$ ipython --no-banner

In [1]: import numpy as np

In [2]: import numpy.linalg as la

In [3]: np.set_printoptions(precision=2, suppress=True, linewidth=140, legacy="1.25")

In [4]: def rnd(a):
   ...:     return np.round(a, 2) + 0
   ...: 

In [5]: feats = np.load("layer4.npy")

In [6]: feats
Out[6]: 
array([[ 2.64,  6.78,  6.86],
       [ 6.3 ,  7.64,  1.4 ],
       [ 1.08, -9.82,  1.54],
       [ 8.88,  4.59,  0.43],
       [-3.63,  0.11, -9.32],
       [ 5.58,  0.71,  8.27],
       [-5.04,  8.51,  1.47],
       [-3.23, -4.31, -8.43],
       [ 7.44,  4.71, -4.73],
       [-7.48, -2.83,  6.  ],
       [ 4.07,  8.62, -3.02],
       [ 0.73,  9.5 , -3.04],
       [ 1.59,  9.87,  0.2 ],
       [ 3.91, -5.81,  7.14]])

In [7]: Xs = feats - feats.mean(axis=0)

In [8]: vecs = la.svd(Xs)[2][:2]

In [9]: A2 = Xs - Xs @ vecs.T @ vecs

In [10]: rnd(np.diag(vecs.T @ vecs))
Out[10]: array([0.3 , 0.87, 0.83])

In [11]: vec = np.array([2, 2, 2])

In [12]: y = feats @ vec

In [13]: rnd(la.lstsq(feats, y)[0])
Out[13]: array([2., 2., 2.])

In [14]: try:
    ...:     la.solve(feats, y)
    ...: except la.LinAlgError as e:
    ...:     print(repr(e))
    ...: 
LinAlgError('Last 2 dimensions of the array must be square')

In [15]: rng = np.random.default_rng(32839)

In [16]: y = y + 0.1 * rng.normal(size=14)

In [17]: rnd(y)
Out[17]: array([ 32.57,  30.87, -14.37,  27.74, -25.62,  29.2 ,   9.85, -31.85,  14.8 ,  -8.81,  19.34,  14.56,  23.36,  10.44])

In [18]: coef, *_ = la.lstsq(feats, y)

In [19]: rnd(la.norm(y - feats @ coef))
Out[19]: 0.32

In [20]: coef.round()
Out[20]: array([2., 2., 2.])

In [21]: rnd(feats.T @ (y - feats @ coef))
Out[21]: array([0., 0., 0.])

In [22]: lab = feats[:, 2] > np.median(feats[:, 2])

In [23]: r0 = feats[lab].mean(axis=0) - feats[~lab].mean(axis=0)

In [24]: np.argsort(-np.abs(r0).round(6), kind="stable")
Out[24]: array([2, 1, 0])

In [25]: ((feats - feats.mean(axis=0)) @ r0 > 0).astype(int)
Out[25]: array([1, 0, 1, 0, 0, 1, 0, 0, 0, 1, 0, 0, 0, 1])

In [26]: W0 = np.array([[1, 1, 2], [3, 2, 1], [3, 1, 1]])

In [27]: r0, g = W0[1], W0[2]

In [28]: r0 @ g
Out[28]: 12

In [29]: r0 @ r0
Out[29]: 14

In [30]: p = (r0 @ g) / (r0 @ r0) * r0

In [31]: rnd(g - p)
Out[31]: array([ 0.43, -0.71,  0.14])

In [32]: rnd((g - p) @ r0)
Out[32]: 0.0

In [33]: la.matrix_rank(np.outer(r0, g))
Out[33]: 1

In [34]: np.outer(r0, g)
Out[34]: 
array([[9, 3, 3],
       [6, 2, 2],
       [3, 1, 1]])

In [35]: A2 = np.c_[feats[:, :2] @ np.array([[-1, 3], [-1, 1]]), np.array([0, 5, 0, -3, -4, 4, 1, 3, -2, 4, -3, 3, 1, -3])]

In [36]: rnd(A2)
Out[36]: 
array([[ -9.42,  14.7 ,   0.  ],
       [-13.94,  26.54,   5.  ],
       [  8.74,  -6.58,   0.  ],
       [-13.47,  31.23,  -3.  ],
       [  3.52, -10.78,  -4.  ],
       [ -6.29,  17.45,   4.  ],
       [ -3.47,  -6.61,   1.  ],
       [  7.54, -14.  ,   3.  ],
       [-12.15,  27.03,  -2.  ],
       [ 10.31, -25.27,   4.  ],
       [-12.69,  20.83,  -3.  ],
       [-10.23,  11.69,   3.  ],
       [-11.46,  14.64,   1.  ],
       [  1.9 ,   5.92,  -3.  ]])

In [37]: rnd(la.norm(la.qr(feats)[0].T @ A2, axis=0) ** 2 / ((A2 ** 2).sum(axis=0) + 1e-12))
Out[37]: array([1.  , 1.  , 0.19])

In [38]: rnd(la.norm(A2 - feats @ la.lstsq(feats, A2)[0], axis=0))
Out[38]: array([ 0.  ,  0.  , 10.01])

In [39]: la.matrix_rank(np.c_[feats, A2])
Out[39]: 4

In [40]: rnd(la.lstsq(feats, A2[:, 0])[0])
Out[40]: array([-1., -1.,  0.])
